$ ipython --no-banner

In [1]: import numpy as np

In [2]: np.set_printoptions(suppress=True, linewidth=160)

In [3]: M2 = np.array([[-6], [0], [4]])

In [4]: W2 = np.array([[-3, 2, -4]])

In [5]: mat = M2 @ W2

In [6]: print(mat)
[[ 18 -12  24]
 [  0   0   0]
 [-12   8 -16]]

In [7]: # looks like rank 1

In [8]: print(round(np.linalg.norm(mat) ** 2 / np.linalg.norm(mat, 2) ** 2, 2))
1.0

In [9]: print(mat[1] @ mat[2])
0

In [10]: print(np.round(np.linalg.norm(mat, axis=0), 2))
[21.63 14.42 28.84]

In [11]: print(round(float(np.linalg.norm(mat[1] - mat[2])), 2))
21.54

In [12]: print(round(float(np.linalg.norm(mat, 1)), 2), round(np.linalg.norm(mat, np.inf), 2))
40.0 54.0

In [13]: print(round(float(np.linalg.norm(mat, 2)), 2))
38.83

In [14]: print(np.round(np.linalg.norm(mat, axis=1), 2))
[32.31  0.   21.54]

In [15]: E = 3 * np.eye(4) + np.ones((4, 4))

In [16]: print(E)
[[4. 1. 1. 1.]
 [1. 4. 1. 1.]
 [1. 1. 4. 1.]
 [1. 1. 1. 4.]]

In [17]: # symmetric

In [18]: low = np.linalg.cholesky(E)

In [19]: print(low.round(2))
[[2.   0.   0.   0.  ]
 [0.5  1.94 0.   0.  ]
 [0.5  0.39 1.9  0.  ]
 [0.5  0.39 0.32 1.87]]

In [20]: print(E / np.sqrt(np.outer(np.diag(E), np.diag(E))))
[[1.   0.25 0.25 0.25]
 [0.25 1.   0.25 0.25]
 [0.25 0.25 1.   0.25]
 [0.25 0.25 0.25 1.  ]]

In [21]: print(np.linalg.eigvalsh(E).min() > 0)
True

In [22]: print((E @ E)[0])
[19. 10. 10. 10.]

In [23]: print(E @ (-1.0) ** np.arange(4))
[ 3. -3.  3. -3.]

In [24]: M2 = np.array([[2, -1], [2, -1]])

In [25]: W2 = np.kron(M2, E)

In [26]: print(W2)
[[ 8.  2.  2.  2. -4. -1. -1. -1.]
 [ 2.  8.  2.  2. -1. -4. -1. -1.]
 [ 2.  2.  8.  2. -1. -1. -4. -1.]
 [ 2.  2.  2.  8. -1. -1. -1. -4.]
 [ 8.  2.  2.  2. -4. -1. -1. -1.]
 [ 2.  8.  2.  2. -1. -4. -1. -1.]
 [ 2.  2.  8.  2. -1. -1. -4. -1.]
 [ 2.  2.  2.  8. -1. -1. -1. -4.]]

In [27]: Uu, sigma, vt = np.linalg.svd(E, full_matrices=False)

In [28]: print(Uu.shape, sigma.shape, vt.shape)
(4, 4) (4,) (4, 4)

In [29]: print(np.round(np.abs(vt[0]), 2))
[0.5 0.5 0.5 0.5]

In [30]: print((sigma > 1e-8).sum())
4

In [31]: print(np.round(Uu.T @ E @ vt.T, 2) + 0)
[[7. 0. 0. 0.]
 [0. 3. 0. 0.]
 [0. 0. 3. 0.]
 [0. 0. 0. 3.]]

In [32]: print(np.round(sigma / sigma[0], 2))
[1.   0.43 0.43 0.43]

In [33]: print(np.round(Uu.T @ Uu, 2) + 0)
[[1. 0. 0. 0.]
 [0. 1. 0. 0.]
 [0. 0. 1. 0.]
 [0. 0. 0. 1.]]

In [34]: print(np.round(vt @ vt.T, 2) + 0)
[[1. 0. 0. 0.]
 [0. 1. 0. 0.]
 [0. 0. 1. 0.]
 [0. 0. 0. 1.]]

In [35]: print(np.abs(Uu[:, 0]).round(6).argmax())
0

In [36]: W0 = np.load("mat.npy")

In [37]: print(W0)
[[  0  -8  11]
 [  8   0  -9]
 [-11   9   0]]

In [38]: # skew-symmetric

In [39]: Uu, sigma, vt = np.linalg.svd(W0)

In [40]: print(np.argmax(sigma[:-1] / (sigma[1:] + 1e-6)) + 1)
2

In [41]: print(sigma.round(2) + 0)
[16.31 16.31  0.  ]

In [42]: M2 = Uu[:, :2] @ np.diag(sigma[:2]) @ vt[:2]

In [43]: print(round(np.abs(W0 - M2).max(), 2))
0.0

In [44]: r = np.linalg.matrix_rank(W0)

In [45]: print(r)
2

In [46]: null = np.linalg.svd(W0)[2][r:].T

In [47]: print([int(np.linalg.matrix_rank(np.delete(W0, i, axis=0))) for i in range(3)])
[2, 2, 2]

In [48]: print([int(np.linalg.matrix_rank(W0[:, :j + 1])) for j in range(3)])
[1, 2, 2]

In [49]: print(np.round(null[:, 0] / null[np.abs(null[:, 0]).round(6).argmax(), 0], 2))
[0.82 1.   0.73]

In [50]: print(np.allclose(W0 @ null, 0))
True

In [51]: print(null.shape)
(3, 1)

In [52]: print(np.round(W0 @ null, 2) + 0)
[[0.]
 [0.]
 [0.]]

In [53]: X = np.loadtxt("block0.csv", delimiter=",")

In [54]: print(X)
[[-3. -5. -5.]
 [-3. -5. -5.]
 [ 1. -2. -4.]
 [-3. -5. -5.]
 [-3. -5. -5.]
 [ 0.  0.  0.]
 [ 0.  3. -3.]
 [ 0.  3. -3.]
 [ 0.  0.  0.]
 [ 0.  3. -3.]
 [ 0.  0.  0.]
 [ 0.  0.  0.]
 [ 1. -2. -4.]
 [-2. -7. -9.]]

In [55]: G = X.T @ X

In [56]: print(np.linalg.matrix_rank(G))
3

In [57]: print(np.trace(G), (X ** 2).sum())
466.0 466.0

In [58]: print(np.round(np.linalg.eigvalsh(G)[::-1], 2))
[394.17  59.11  12.72]

In [59]: print((X @ X.T).shape)
(14, 14)

In [60]: Xs = X - X.mean(axis=0)

In [61]: Uu, sigma, vt = np.linalg.svd(Xs, full_matrices=False)

In [62]: print((np.sign(Uu[:, 0]) == np.sign(Uu[0, 0])).astype(int))
[1 1 1 1 1 0 0 0 0 0 0 0 1 1]

In [63]: print(np.round(Xs.mean(axis=0), 2) + 0)
[0. 0. 0.]

In [64]: Xs = (X - X.mean(axis=0)) / X.std(axis=0)

In [65]: print(np.argwhere(np.abs(Xs) > 2))
[[13  2]]

In [66]: print(np.round(Xs.std(axis=0), 2))
[1. 1. 1.]

In [67]: coef = np.linalg.lstsq(np.delete(Xs, 2, axis=1), Xs[:, 2])[0]

In [68]: print(coef.round(2))
[0.14 0.59]

In [69]: print(round(1 - np.var(Xs[:, 2] - np.delete(Xs, 2, axis=1) @ coef), 2))
0.49

In [70]: vec = np.array([2, 0, 0])

In [71]: h = np.maximum(X @ vec, 0)

In [72]: print(np.flatnonzero(h > 1e-9))
[ 2 12]

In [73]: print(np.round(np.tanh(X @ vec), 2))
[-1.   -1.    0.96 -1.   -1.    0.    0.    0.    0.    0.    0.    0.    0.96 -1.  ]

In [74]: print(h)
[0. 0. 2. 0. 0. 0. 0. 0. 0. 0. 0. 0. 2. 0.]

In [75]: print(np.maximum(X @ (3 * vec), 0))
[0. 0. 6. 0. 0. 0. 0. 0. 0. 0. 0. 0. 6. 0.]

In [76]: m1 = np.load("x.npy")

In [77]: print(m1)
[[ 1.  2. -2.]
 [-4.  7. -4.]
 [-4.  4. -1.]]

In [78]: M2 = np.linalg.inv(m1)

In [79]: print((np.abs(M2) > 1e-9).astype(int))
[[1 1 1]
 [1 1 1]
 [1 1 1]]

In [80]: print(np.allclose(M2, m1.T))
False

In [81]: print(np.round(np.linalg.det(m1) * M2, 2))
[[  9.  -6.   6.]
 [ 12.  -9.  12.]
 [ 12. -12.  15.]]

In [82]: print(round(np.linalg.cond(m1), 2))
37.97
